$ python -q
>>> import numpy as np
>>> import numpy.linalg as la
>>> np.set_printoptions(precision=2, suppress=True, linewidth=140, sign=" ")
>>> tidy = lambda a: np.round(a, 2) + 0
>>> M2 = np.array([[-1, 3],
...     [3, 1],
...     [-2, 4],
...     [-3, -2],
...     [0, -3],
...     [-5, 5],
...     [-2, -5],
...     [1, -3],
...     [1, 0]])
>>> C = np.array([[1, 0, -2, -5, -3, -2, -4, 1, -4, -5],
...     [2, 3, -1, 3, 0, 2, 1, 3, 5, 0]])
>>> A = M2 @ C
>>> print(A)
[[  5   9  -1  14   3   8   7   8  19   5]
 [  5   3  -7 -12  -9  -4 -11   6  -7 -15]
 [  6  12   0  22   6  12  12  10  28  10]
 [ -7  -6   8   9   9   2  10  -9   2  15]
 [ -6  -9   3  -9   0  -6  -3  -9 -15   0]
 [  5  15   5  40  15  20  25  10  45  25]
 [-12 -15   9  -5   6  -6   3 -17 -17  10]
 [ -5  -9   1 -14  -3  -8  -7  -8 -19  -5]
 [  1   0  -2  -5  -3  -2  -4   1  -4  -5]]
>>> rank = la.matrix_rank(A)
>>> print(rank)
2
>>> ns = la.svd(A)[2][rank:].T
>>> print(la.matrix_rank(A.T @ A), la.matrix_rank(A @ A.T))
2 2
>>> print([int(la.matrix_rank(np.delete(A, i, axis=0))) for i in range(9)])
[2, 2, 2, 2, 2, 2, 2, 2, 2]
>>> def softmax(z):
...     e = np.exp(z - z.max(axis=-1, keepdims=True))
...     return e / e.sum(axis=-1, keepdims=True)
... 
>>> print(tidy(softmax(10 * A[4])))
[ 0.  0.  1.  0.  0.  0.  0.  0.  0.  0.]
>>> print(tidy(softmax(A).sum(axis=1)))
[ 1.  1.  1.  1.  1.  1.  1.  1.  1.]
>>> scores = A @ A.T / np.sqrt(10)
>>> print(tidy(softmax(scores + np.triu(np.full(scores.shape, -np.inf), 1))))
[[ 1.  0.  0.  0.  0.  0.  0.  0.  0.]
 [ 0.  1.  0.  0.  0.  0.  0.  0.  0.]
 [ 0.  0.  1.  0.  0.  0.  0.  0.  0.]
 [ 0.  0.  0.  1.  0.  0.  0.  0.  0.]
 [ 0.  0.  0.  0.  1.  0.  0.  0.  0.]
 [ 0.  0.  0.  0.  0.  1.  0.  0.  0.]
 [ 0.  0.  0.  0.  0.  0.  1.  0.  0.]
 [ 0.  0.  0.  0.  0.  0.  0.  1.  0.]
 [ 0.  1.  0.  0.  0.  0.  0.  0.  0.]]
>>> print(softmax(scores).round(6).argmax(axis=1))
[ 5  1  5  5  6  5  6  7  1]
>>> F = np.loadtxt("arr.csv", delimiter=",")
>>> print(F)
[[ 3.  4.  0.  0.  0.]
 [ 4.  6.  4.  0.  0.]
 [ 0.  4. -5.  4.  0.]
 [ 0.  0.  4.  4.  4.]
 [ 0.  0.  0.  4. -8.]]
>>> # symmetric, so the eigenvalues are real
>>> x = np.array([2, -1, -3, -1, 2])
>>> print(np.einsum("ij,j->i", F, x))
[  2. -10.   7.  -8. -20.]
>>> print(F @ np.ones(5))
[ 7. 14.  3. 12. -4.]
>>> print((F @ x).argmax())
2
>>> x = np.array([1, 2, -1, -2, 0])
>>> rhs = F @ x
>>> print(rhs)
[ 11.  12.   5. -12.  -8.]
>>> print(tidy(la.solve(F.T, F[4])))
[ 0.  0.  0.  0.  1.]
>>> print(tidy(softmax(F).sum(axis=1)))
[ 1.  1.  1.  1.  1.]
>>> print(tidy(softmax(F[4])))
[ 0.02  0.02  0.02  0.95  0.  ]
>>> print(tidy(softmax(10 * F[4])))
[ 0.  0.  0.  1.  0.]
>>> scores = F @ F.T / np.sqrt(5)
>>> print(softmax(scores).round(6).argmax(axis=1))
[ 1  1  2  3  4]
>>> print(tidy(softmax(scores)))
[[ 0.01  0.99  0.    0.    0.  ]
 [ 0.    1.    0.    0.    0.  ]
 [ 0.    0.    1.    0.    0.  ]
 [ 0.    0.    0.    1.    0.  ]
 [ 0.    0.    0.    0.    1.  ]]
>>> arr = np.load("run9.npy")
>>> print(arr)
[[ 1  2  6  3  3  4  2  2  4  2]
 [ 1  3  1  2  2  0  2  2  3  3]
 [ 2  5  2  2  2  1  2  0  5  2]
 [ 0  1  1  1  0  2  0  0  0  0]
 [ 1  4  1  4  3  0  4  4  3  4]
 [ 2  4  4  4  5  3  4  4  5  5]
 [ 1  2  2  1  2  1  2  2  1  0]
 [ 2  2  2  2  0  0  0  1  2  1]
 [ 2  3  3  2  4  4  4  2  3  2]
 [ 0  2  1  2  2  2  2  2  1  1]
 [ 1  4  2  3  2  2  2  2  3  3]
 [ 2  2  3  1  1  2  2  0  4  4]
 [ 2  3  3  3  1  0  0  1  4  1]
 [ 0  2  1  3  1  2  2  2  0  1]
 [ 1  2  5  3  5  2  4  4  5  3]
 [ 3  5  3  3  2  1  2  1  5  1]
 [ 2  2  3  1  1  2  2  0  4  4]
 [ 0  2  2  3  3  1  0  2  2  0]
 [ 1  2  3  4  4  3  4  4  2  3]
 [ 2  6  3  4  3  4  2  2  3  2]
 [ 2  4  3  5  1  2  2  3  2  2]
 [ 2  2  2  2  0  0  0  1  2  1]
 [ 4  6  3  3  1  1  2  1  5  3]
 [ 2  5  5  6  5  3  4  4  6  5]
 [ 1  2  0  0  1  1  2  0  1  0]
 [ 2  4  3  5  2  0  2  3  4  2]
 [ 1  0  2  0  1  2  2  0  2  2]
 [ 2  3  2  2  3  3  6  2  3  3]
 [ 2  4  3  5  2  0  2  3  4  2]
 [ 1  3  4  3  1  2  0  2  2  2]
 [ 2  4  3  5  2  0  2  3  4  2]
 [ 3  7  7  7  5  4  2  5  5  1]
 [ 2  6  2  4  5  2  4  4  4  3]
 [ 0  1  3  3  3  1  0  4  0  0]
 [ 3  5  4  5  3  1  4  5  3  2]
 [ 2  2  5  2  2  2  2  2  4  4]
 [ 2  4  3  4  3  0  2  3  5  2]
 [ 2  4  4  3  3  4  4  2  5  5]]
>>> dist = la.norm(arr[:, None] - arr[None], axis=-1)
>>> print(np.flatnonzero(dist[22] < dist.mean() / 2))
[ 15  22]
>>> print((dist + 1e9 * np.eye(38)).round(6).argmin(axis=1))
[ 35  10  15  24   1  23   9  21  27  13   1  16   7   9   5   2  11   9   8  10  25   7  15   5   6  28  24   8  25  10  25  23   5  17
  25  11  25   5]
>>> Uu, sigma, Vh = la.svd(arr, full_matrices=False)
>>> print(tidy(np.abs(Vh[0])))
[ 0.2   0.41  0.36  0.38  0.3   0.21  0.28  0.28  0.4   0.27]
>>> print(tidy(Vh @ Vh.T))
[[ 1.  0.  0.  0.  0.  0.  0.  0.  0.  0.]
 [ 0.  1.  0.  0.  0.  0.  0.  0.  0.  0.]
 [ 0.  0.  1.  0.  0.  0.  0.  0.  0.  0.]
 [ 0.  0.  0.  1.  0.  0.  0.  0.  0.  0.]
 [ 0.  0.  0.  0.  1.  0.  0.  0.  0.  0.]
 [ 0.  0.  0.  0.  0.  1.  0.  0.  0.  0.]
 [ 0.  0.  0.  0.  0.  0.  1.  0.  0.  0.]
 [ 0.  0.  0.  0.  0.  0.  0.  1.  0.  0.]
 [ 0.  0.  0.  0.  0.  0.  0.  0.  1.  0.]
 [ 0.  0.  0.  0.  0.  0.  0.  0.  0.  1.]]
>>> print(tidy(Uu.T @ Uu))
[[ 1.  0.  0.  0.  0.  0.  0.  0.  0.  0.]
 [ 0.  1.  0.  0.  0.  0.  0.  0.  0.  0.]
 [ 0.  0.  1.  0.  0.  0.  0.  0.  0.  0.]
 [ 0.  0.  0.  1.  0.  0.  0.  0.  0.  0.]
 [ 0.  0.  0.  0.  1.  0.  0.  0.  0.  0.]
 [ 0.  0.  0.  0.  0.  1.  0.  0.  0.  0.]
 [ 0.  0.  0.  0.  0.  0.  1.  0.  0.  0.]
 [ 0.  0.  0.  0.  0.  0.  0.  1.  0.  0.]
 [ 0.  0.  0.  0.  0.  0.  0.  0.  1.  0.]
 [ 0.  0.  0.  0.  0.  0.  0.  0.  0.  1.]]
>>> print(tidy(Uu.T @ arr @ Vh.T))
[[ 52.74   0.     0.     0.     0.     0.     0.     0.     0.     0.  ]
 [  0.    10.76   0.     0.     0.     0.     0.     0.     0.     0.  ]
 [  0.     0.    10.4    0.     0.     0.     0.     0.     0.     0.  ]
 [  0.     0.     0.     8.44   0.     0.     0.     0.     0.     0.  ]
 [  0.     0.     0.     0.     6.83   0.     0.     0.     0.     0.  ]
 [  0.     0.     0.     0.     0.     5.24   0.     0.     0.     0.  ]
 [  0.     0.     0.     0.     0.     0.     4.19   0.     0.     0.  ]
 [  0.     0.     0.     0.     0.     0.     0.     2.77   0.     0.  ]
 [  0.     0.     0.     0.     0.     0.     0.     0.     1.63   0.  ]
 [  0.     0.     0.     0.     0.     0.     0.     0.     0.     0.67]]
>>> print((sigma > 1e-8).sum())
10
>>> print(tidy(np.sqrt((sigma ** 2).sum())), tidy(la.norm(arr)))
56.38 56.38
>>> print(tidy(sigma))
[ 52.74  10.76  10.4    8.44   6.83   5.24   4.19   2.77   1.63   0.67]
>>> print(tidy(np.cumsum(sigma ** 2) / np.sum(sigma ** 2)))
[ 0.87  0.91  0.95  0.97  0.98  0.99  1.    1.    1.    1.  ]
